$ python -q
>>> import numpy as np
>>> import numpy.linalg as la
>>> np.set_printoptions(precision=2, suppress=True, linewidth=200, floatmode="fixed")
>>> E = np.loadtxt("case5.csv", delimiter=",")
>>> E
array([[-0.16, -0.70, -0.70],
       [-0.70,  0.58, -0.42],
       [-0.70, -0.42,  0.58]])
>>> ev, vecs = la.eigh(E)
>>> print(la.eigvalsh(E @ E))
[1.00 1.00 1.00]
>>> ev
array([-1.00,  1.00,  1.00])
>>> np.round(vecs.T @ E @ vecs, 2) + 0
array([[-1.00,  0.00,  0.00],
       [ 0.00,  1.00,  0.00],
       [ 0.00,  0.00,  1.00]])
>>> np.unique(ev.round(6) + 0, return_counts=True)[1]
array([1, 2])
>>> (ev > 1e-8).sum(), (ev < -1e-8).sum()
(np.int64(2), np.int64(1))
>>> np.round(vecs.T @ vecs, 2) + 0
array([[1.00, 0.00, 0.00],
       [0.00, 1.00, 0.00],
       [0.00, 0.00, 1.00]])
>>> la.eigvalsh(E + 2 * np.eye(3))
array([1.00, 3.00, 3.00])
>>> vecs @ np.diag(ev) @ vecs.T
array([[-0.16, -0.70, -0.70],
       [-0.70,  0.58, -0.42],
       [-0.70, -0.42,  0.58]])
>>> O, vecs = la.qr(E[:, :2])[0], la.qr(E[:, 2:])[0]
>>> sigma = la.svd(O.T @ vecs, compute_uv=False)
>>> np.degrees(np.arccos(sigma.clip(0, 1)))
array([90.00])
>>> print(sigma.round(2) + 0)
[0.00]
>>> (sigma > 0.9).sum()
np.int64(0)
>>> print(np.round(E.T @ E, 2) + 0)
[[1.00 0.00 0.00]
 [0.00 1.00 0.00]
 [0.00 0.00 1.00]]
>>> F = np.loadtxt("layer2.csv", delimiter=",")
>>> F.round(2) + 0
array([[0.06, 0.01, 0.21, 0.03, 0.08],
       [0.01, 0.00, 0.04, 0.01, 0.02],
       [0.21, 0.04, 0.81, 0.13, 0.30],
       [0.03, 0.01, 0.13, 0.02, 0.05],
       [0.08, 0.02, 0.30, 0.05, 0.11]])
>>> round(la.norm(F, 2) / la.norm(F), 2)
np.float64(1.0)
>>> print(la.matrix_rank(F, rtol=0.1))
1
>>> np.argsort(-la.norm(F, axis=0).round(6), kind="stable")[:3]
array([2, 4, 0])
>>> J = np.arange(9).reshape(3, 3) + -1
>>> J
array([[-1,  0,  1],
       [ 2,  3,  4],
       [ 5,  6,  7]])
>>> print(la.lstsq(J[:-1].T, J[-1])[2])
2
>>> np.round(J @ la.pinv(J) @ J, 2) + 0
array([[-1.00,  0.00,  1.00],
       [ 2.00,  3.00,  4.00],
       [ 5.00,  6.00,  7.00]])
>>> print(np.unique(J.round(6), axis=0).shape)
(3, 3)
>>> np.allclose(J[:-1].T @ la.lstsq(J[:-1].T, J[-1])[0], J[-1])
True
>>> round(float(np.trace(la.pinv(J) @ J)), 2)
2.0
>>> np.abs(np.diag(la.qr(J)[1])) > 1e-9
array([ True,  True, False])
>>> rng = np.random.default_rng(952)
>>> out = J + rng.integers(-2, 3, (3, 2)) @ rng.integers(-2, 3, (2, 3))
>>> out
array([[-3,  4,  3],
       [ 2,  7,  3],
       [ 6,  8,  5]])
>>> la.matrix_rank(out - J, tol=1e-8)
np.int64(2)
>>> print(np.round(la.svd(out - J, compute_uv=False), 2) + 0)
[6.10 3.58 0.00]
>>> out - J
array([[-2,  4,  2],
       [ 0,  4, -1],
       [ 1,  2, -2]])
>>> np.abs(out - J).sum(axis=1)
array([8, 5, 5])
>>> x0 = np.array([6, 9, 1])
>>> h = np.maximum(out @ x0, 0)
>>> print(np.maximum(out @ (3 * x0), 0))
[ 63 234 339]
>>> h
array([ 21,  78, 113])
>>> np.flatnonzero(h > 1e-9)
array([0, 1, 2])
>>> X = np.array([[-0.1, -0.5, 0.0, 0.3, -0.4],
...     [-0.9, 1.2, 0.6, 0.8, -2.8],
...     [0.3, 0.6, 0.1, -0.8, 1.1]])
>>> X[:, 4] *= 3
>>> X
array([[-0.10, -0.50,  0.00,  0.30, -1.20],
       [-0.90,  1.20,  0.60,  0.80, -8.40],
       [ 0.30,  0.60,  0.10, -0.80,  3.30]])
>>> out = X + rng.integers(-2, 3, (3, 2)) @ rng.integers(-2, 3, (2, 5))
>>> print(out)
[[-0.10  1.50  1.00 -0.70 -3.20]
 [-4.90 -2.80 -1.40  6.80 -6.40]
 [ 2.30 -3.40 -1.90 -0.80  8.30]]
>>> out - X
array([[ 0.00,  2.00,  1.00, -1.00, -2.00],
       [-4.00, -4.00, -2.00,  6.00,  2.00],
       [ 2.00, -4.00, -2.00,  0.00,  5.00]])
